$ ipython --no-banner

In [1]: import numpy as np

In [2]: np.set_printoptions(precision=2, suppress=True, linewidth=140)

In [3]: J = np.load("a.npy")

In [4]: J
Out[4]: 
array([[-1,  0,  1,  2,  3,  4],
       [ 5,  6,  7,  8,  9, 10],
       [11, 12, 13, 14, 15, 16],
       [17, 18, 19, 20, 21, 22],
       [23, 24, 25, 26, 27, 28]])

In [5]: out = J / np.sqrt((J ** 2).mean(axis=1, keepdims=True))

In [6]: np.linalg.norm(out, axis=1)
Out[6]: array([2.45, 2.45, 2.45, 2.45, 2.45])

In [7]: print(J - J.mean(axis=1, keepdims=True))
[[-2.5 -1.5 -0.5  0.5  1.5  2.5]
 [-2.5 -1.5 -0.5  0.5  1.5  2.5]
 [-2.5 -1.5 -0.5  0.5  1.5  2.5]
 [-2.5 -1.5 -0.5  0.5  1.5  2.5]
 [-2.5 -1.5 -0.5  0.5  1.5  2.5]]

In [8]: A = np.load("run5.npy")

In [9]: A
Out[9]: 
array([[1.  , 0.2 , 0.04],
       [0.2 , 1.  , 0.2 ],
       [0.04, 0.2 , 1.  ]])

In [10]: evals, vecs = np.linalg.eig(A)

In [11]: evals
Out[11]: array([1.3 , 0.96, 0.74])

In [12]: np.sort(np.linalg.eigvals(np.linalg.inv(A)))
Out[12]: array([0.77, 1.04, 1.36])

In [13]: out = np.array([[-2, 1], [-1, 2]])

In [14]: cent = np.kron(out, A)

In [15]: round(float(np.linalg.norm(cent, 2)), 2), round(np.linalg.norm(out, 2) * np.linalg.norm(A, 2), 2)
Out[15]: (3.91, np.float64(3.91))

In [16]: cent = np.array([[2, -2, -1, 3], [1, -3, -2, 1], [-3, 0, 0, -3]])

In [17]: rng = np.random.default_rng(2005)

In [18]: K = rng.normal(size=(24, 3)) @ cent + np.array([-3, -2, 3, -1])

In [19]: K
Out[19]: 
array([[ -1.98,  -6.19,   0.6 ,   1.2 ],
       [ -5.17,  -2.22,   2.92,  -2.98],
       [ -2.88,  -3.35,   2.06,  -1.01],
       [  3.29,  -6.64,  -0.31,   4.64],
       [ -0.21,  -2.02,   3.43,   3.11],
       [  0.37,  -4.01,   1.51,   1.91],
       [ -1.32,  -4.73,   1.47,   1.54],
       [  4.54, -13.19,  -4.19,   7.35],
       [ -1.35,  -3.33,   1.94,   0.13],
       [  2.47,  -2.95,   2.08,   3.61],
       [ -6.29,  -2.2 ,   2.91,  -4.16],
       [ -3.59,   0.98,   4.56,  -2.85],
       [ -7.28,   3.03,   6.36,  -5.26],
       [  0.95,  -3.56,   1.8 ,   2.47],
       [ -3.  ,  -8.89,  -0.84,   1.24],
       [ -3.85,  -0.69,   3.51,  -2.94],
       [ -1.09,  -6.05,   0.94,   2.85],
       [ -3.87,   1.5 ,   5.18,  -2.34],
       [ -5.58,   1.34,   5.61,  -2.42],
       [ -1.84,  -1.03,   3.72,   0.4 ],
       [ -0.46,  -0.36,   3.94,   1.07],
       [ -8.31,   5.68,   7.57,  -7.95],
       [ -3.95,  -2.59,   2.11,  -3.45],
       [ -3.29,  -2.5 ,   2.79,  -0.92]])

In [20]: lab = K[:, 0] > np.median(K[:, 0])

In [21]: u = K[lab].mean(axis=0) - K[~lab].mean(axis=0)

In [22]: np.argsort(-np.abs(u).round(6), kind="stable")
Out[22]: array([3, 0, 1, 2])

In [23]: round(float((((K - K.mean(axis=0)) @ u > 0) == lab).mean()), 2)
Out[23]: 0.92

In [24]: t = np.radians(45)

In [25]: r_ = np.eye(4)

In [26]: r_[3, 3] = r_[0, 0] = np.cos(t)

In [27]: r_[3, 0], r_[0, 3] = -np.sin(t), np.sin(t)

In [28]: r_
Out[28]: 
array([[ 0.71,  0.  ,  0.  ,  0.71],
       [ 0.  ,  1.  ,  0.  ,  0.  ],
       [ 0.  ,  0.  ,  1.  ,  0.  ],
       [-0.71,  0.  ,  0.  ,  0.71]])

In [29]: out = K @ r_.T

In [30]: np.abs(out - K).max(axis=0)
Out[30]: array([3.87, 0.  , 0.  , 8.21])

In [31]: arr = np.array([[0, 1, 1], [1, 0, 1], [1, 1, 0]])

In [32]: arr
Out[32]: 
array([[0, 1, 1],
       [1, 0, 1],
       [1, 1, 0]])

In [33]: print(round(float(np.linalg.norm(arr[2] - arr[0])), 2))
1.41

In [34]: arr[2] @ arr[0]
Out[34]: np.int64(1)

In [35]: np.linalg.norm(arr, axis=1).argmax()
Out[35]: np.int64(0)

In [36]: np.linalg.norm(arr, axis=0)
Out[36]: array([1.41, 1.41, 1.41])

In [37]: round(np.linalg.norm(arr, 2), 2)
Out[37]: np.float64(2.0)

In [38]: feats = np.eye(6, dtype=int)[rng.permutation(6)]

In [39]: feats
Out[39]: 
array([[0, 0, 0, 0, 1, 0],
       [0, 1, 0, 0, 0, 0],
       [1, 0, 0, 0, 0, 0],
       [0, 0, 0, 0, 0, 1],
       [0, 0, 0, 1, 0, 0],
       [0, 0, 1, 0, 0, 0]])

In [40]: O, r_ = np.linalg.qr(feats)

In [41]: r_
Out[41]: 
array([[-1.,  0.,  0.,  0.,  0.,  0.],
       [ 0.,  1.,  0.,  0.,  0.,  0.],
       [ 0.,  0., -1.,  0.,  0.,  0.],
       [ 0.,  0.,  0., -1.,  0.,  0.],
       [ 0.,  0.,  0.,  0., -1.,  0.],
       [ 0.,  0.,  0.,  0.,  0.,  1.]])

In [42]: np.allclose(r_.T @ r_, feats.T @ feats)
Out[42]: True

In [43]: np.abs(np.diag(r_))
Out[43]: array([1., 1., 1., 1., 1., 1.])

In [44]: O @ r_
Out[44]: 
array([[0., 0., 0., 0., 1., 0.],
       [0., 1., 0., 0., 0., 0.],
       [1., 0., 0., 0., 0., 0.],
       [0., 0., 0., 0., 0., 1.],
       [0., 0., 0., 1., 0., 0.],
       [0., 0., 1., 0., 0., 0.]])

In [45]: out = np.array([[3, -1], [0, 0]])

In [46]: cent = np.array([[3, 1], [2, 2]])

In [47]: X = np.block([[out, np.array([[2, 2], [1, 1]])], [np.zeros((2, 2)), cent]])

In [48]: print(X)
[[ 3. -1.  2.  2.]
 [ 0.  0.  1.  1.]
 [ 0.  0.  3.  1.]
 [ 0.  0.  2.  2.]]

In [49]: W = np.array([[0, 0, 0, 3], [2, 1, 1, 0], [2, 0, 0, 0], [1, 2, 2, 1]])

In [50]: c = np.array([-1, 0, 3, 2])

In [51]: H = np.maximum(X @ W + c, 0)

In [52]: (H > 0).astype(int)
Out[52]: 
array([[1, 1, 1, 1],
       [1, 1, 1, 1],
       [1, 1, 1, 1],
       [1, 1, 1, 1]])

In [53]: (H > 0).mean(axis=0)
Out[53]: array([1., 1., 1., 1.])

In [54]: cent = np.array([[-1, 9, -1], [-9, -8, 1], [-1, -2, -7], [-7, 1, -2]])

In [55]: (H @ cent).round(6).argmax(axis=1)
Out[55]: array([1, 1, 1, 1])

In [56]: W @ cent
Out[56]: 
array([[-21,   3,  -6],
       [-12,   8,  -8],
       [ -2,  18,  -2],
       [-28, -10, -15]])

In [57]: out = J + rng.integers(-2, 3, (5, 2)) @ rng.integers(-2, 3, (2, 6))

In [58]: out
Out[58]: 
array([[ 1, -2, -1,  3,  1,  5],
       [ 3,  0,  7,  7,  3, 11],
       [11, 12, 13, 14, 15, 16],
       [17, 10, 17, 20, 13, 24],
       [29, 26, 21, 29, 29, 29]])

In [59]: out - J
Out[59]: 
array([[ 2, -2, -2,  1, -2,  1],
       [-2, -6,  0, -1, -6,  1],
       [ 0,  0,  0,  0,  0,  0],
       [ 0, -8, -2,  0, -8,  2],
       [ 6,  2, -4,  3,  2,  1]])

In [60]: np.round(np.linalg.svd(out - J, compute_uv=False), 2) + 0
Out[60]: array([15.06,  8.68,  0.  ,  0.  ,  0.  ])
